% python3 -q
>>> import numpy as np
>>> np.set_printoptions(precision=1, suppress=True, linewidth=120)
>>> E = np.load("test8.npy")
>>> print(E)
[[ 1  0  0  0]
 [ 3  1  0  0]
 [-3  0  1  0]
 [-1  0 -3  1]]
>>> print(np.linalg.matrix_rank(E - E[0, 0] * np.eye(4)))
2
>>> print(np.linalg.matrix_power(E - np.diag(np.diag(E)), 4))
[[0 0 0 0]
 [0 0 0 0]
 [0 0 0 0]
 [0 0 0 0]]
>>> print(np.sort(np.linalg.eigvals(E)))
[1. 1. 1. 1.]
>>> print(np.prod(np.diag(E)), round(float(np.linalg.det(E)), 1))
1 1.0
>>> print(np.sort(np.abs(np.linalg.eigvals(E))))
[1. 1. 1. 1.]
>>> print(round(float(np.linalg.det(E)), 1))
1.0
>>> print(np.trace(E))
4
>>> print(np.allclose(E, E.T))
False
>>> print(np.linalg.matrix_power(E, 4))
[[  1   0   0   0]
 [ 12   1   0   0]
 [-12   0   1   0]
 [ 50   0 -12   1]]
>>> print((E + E.T) / 2)
[[ 1.   1.5 -1.5 -0.5]
 [ 1.5  1.   0.   0. ]
 [-1.5  0.   1.  -1.5]
 [-0.5  0.  -1.5  1. ]]
>>> print(round(float(np.abs(np.linalg.eigvals(E)).max()), 1))
1.0
>>> print((E - E.T) / 2)
[[ 0.  -1.5  1.5  0.5]
 [ 1.5  0.   0.   0. ]
 [-1.5  0.   0.   1.5]
 [-0.5  0.  -1.5  0. ]]
>>> def softmax(z):
...     e = np.exp(z - z.max(axis=-1, keepdims=True))
...     return e / e.sum(axis=-1, keepdims=True)
... 
>>> print(np.round(softmax(10 * E[2]), 1) + 0)
[0. 0. 1. 0.]
>>> print(np.round(softmax(E[2] + 4), 1) + 0)
[0.  0.2 0.6 0.2]
>>> print(softmax(E).sum(axis=1))
[1. 1. 1. 1.]
>>> scores = E @ E.T / np.sqrt(4)
>>> print(np.round(softmax(scores)[2] @ E, 1) + 0)
[-3.  0.  1.  0.]
>>> print(softmax(scores).round(6).argmax(axis=1))
[1 1 2 3]
>>> rng = np.random.default_rng(32421)
>>> other = E + rng.integers(-2, 3, (4, 3)) @ rng.integers(-2, 3, (3, 4))
>>> print(other)
[[ 1 -3  0  3]
 [ 1 -4 -6  2]
 [-5 -3 -3  1]
 [-3 -3 -7  2]]
>>> print(np.round(np.linalg.svd(other - E, compute_uv=False), 1) + 0)
[11.6  3.5  0.6  0. ]
>>> print(other - E)
[[ 0 -3  0  3]
 [-2 -5 -6  2]
 [-2 -3 -4  1]
 [-2 -3 -4  1]]
>>> print(np.abs(other - E).sum(axis=1))
[ 6 15 10 10]
>>> Q, _ = np.linalg.qr(np.array([[-0.6, 0.2, -2.0], [-1.7, 1.6, 0.9], [0.6, 0.4, -1.6]]))
>>> M = Q[:, :3]
>>> print(M)
[[-0.3  0.2  0.9]
 [-0.9 -0.4 -0.2]
 [ 0.3 -0.9  0.3]]
>>> r0 = np.array([5, 4, 5])
>>> other = M + np.outer(r0, np.eye(3)[2])
>>> print(other)
[[-0.3  0.2  5.9]
 [-0.9 -0.4  3.8]
 [ 0.3 -0.9  5.3]]
>>> print(np.linalg.matrix_rank(other - M))
1
>>> print(round(float(np.einsum("ii->", M)), 1))
-0.4
>>> print(np.poly(M))
[ 1.   0.4 -0.4 -1. ]
>>> print(np.linalg.eigvals(M))
[ 1. +0.j  -0.7+0.7j -0.7-0.7j]
>>> print(np.round(np.linalg.det(M[::-1]), 1))
-1.0
>>> print(round(np.linalg.det(M.T), 1))
1.0
>>> print(round(float(np.einsum("ij,ji->", M, M)), 1))
0.9
>>> print(np.kron(np.eye(2, dtype=int), M))
[[-0.3  0.2  0.9 -0.   0.   0. ]
 [-0.9 -0.4 -0.2 -0.  -0.  -0. ]
 [ 0.3 -0.9  0.3  0.  -0.   0. ]
 [-0.   0.   0.  -0.3  0.2  0.9]
 [-0.  -0.  -0.  -0.9 -0.4 -0.2]
 [ 0.  -0.   0.   0.3 -0.9  0.3]]
>>> x = np.array([1, 2, -8])
>>> print(M * x)
[[-0.3  0.5 -7.3]
 [-0.9 -0.8  1.6]
 [ 0.3 -1.8 -2.8]]
>>> print(M @ np.ones(3))
[ 0.8 -1.5 -0.2]
>>> print(M @ (2 * x))
[-14.3  -0.2  -8.4]
>>> print((M * x).sum(axis=1))
[-7.2 -0.1 -4.2]
>>> print(np.sign((M @ x).round(6)))
[-1. -1. -1.]
>>> print(M @ np.eye(3)[1])
[ 0.2 -0.4 -0.9]
>>> print(np.linalg.norm(M @ x) <= np.linalg.norm(M, 2) * np.linalg.norm(x) + 1e-9)
True
>>> other = np.array([[-2, 0], [-2, -1], [-2, 1]])
>>> print(np.einsum("ik,kj->ij", M, other))
[[-1.7  0.7]
 [ 3.   0.2]
 [ 0.4  1.2]]
>>> print(np.linalg.matrix_rank(M @ other))
2
>>> print(M @ other)
[[-1.7  0.7]
 [ 3.   0.2]
 [ 0.4  1.2]]
>>> print(np.vstack([M, other.T]).shape)
(5, 3)
>>> print(np.einsum("ij,ij->i", M, M))
[1. 1. 1.]
>>> A = np.loadtxt("arr.csv", delimiter=",")
>>> print(A)
[[-3. -1. -2. -3.]
 [ 0. -2.  1.  4.]
 [ 0.  0.  1. -3.]
 [ 0.  0.  0.  2.]]
>>> ang = np.radians(135)
>>> r_ = np.eye(4)
>>> r_[1, 1] = r_[0, 0] = np.cos(ang)
>>> r_[1, 0], r_[0, 1] = -np.sin(ang), np.sin(ang)
>>> print(r_)
[[-0.7  0.7  0.   0. ]
 [-0.7 -0.7  0.   0. ]
 [ 0.   0.   1.   0. ]
 [ 0.   0.   0.   1. ]]
>>> other = A @ r_.T
>>> print(np.linalg.svd(A, compute_uv=False), np.linalg.svd(other, compute_uv=False))
[6.5 3.4 1.9 0.3] [6.5 3.4 1.9 0.3]
>>> print(np.allclose(A @ A.T, other @ other.T))
True
>>> W = np.array([[-1, 1, -1, 2], [1, -2, -2, -1], [2, -1, 0, 1], [2, -2, 2, -2]])
>>> coef = np.array([-2, 2, 9, 1])
>>> H = np.maximum(r_ @ W + coef, 0)
>>> print((H > 0).astype(int))
[[0 0 1 0]
 [0 1 1 1]
 [0 1 1 1]
 [0 0 1 0]]
>>> print(np.linalg.matrix_rank(H))
3
>>> print(H)
[[ 0.   0.   8.3  0. ]
 [ 0.   2.7 11.1  0.3]
 [ 0.   1.   9.   2. ]
 [ 0.   0.  11.   0. ]]
>>> cent = np.array([[0, 1], [3, 0], [0, 3], [2, 2]])
>>> print(H @ cent)
[[ 0.  24.9]
 [ 8.7 33.9]
 [ 7.  31. ]
 [ 0.  33. ]]
>>> print(W @ cent)
[[  7   0]
 [ -8  -7]
 [ -1   4]
 [-10   4]]
>>> W0 = np.load("case8.npy")
>>> print(W0)
[[ 2  2  3]
 [ 3  4  3]
 [ 4  7  6]
 [ 5  7  6]
 [ 7  8  8]
 [10  8  9]
 [12 10  9]
 [13 12  9]
 [16 12 11]
 [19 14 14]
 [19 17 15]
 [19 17 18]
 [19 19 19]]
>>> r0 = np.array([-2, -1, -1])
>>> print(np.array([np.convolve(row, r0, "same") for row in A]))
[[ 5.  8.  9.  5.]
 [ 4.  0. -7. -5.]
 [ 0. -2.  5.  2.]
 [ 0.  0. -4. -2.]]
>>> print(np.correlate(A[0], A[3], "full"))
[-6. -2. -4. -6.  0.  0.  0.]
>>> print(np.cross(A[0, :3], A[3, :3]))
[0. 0. 0.]
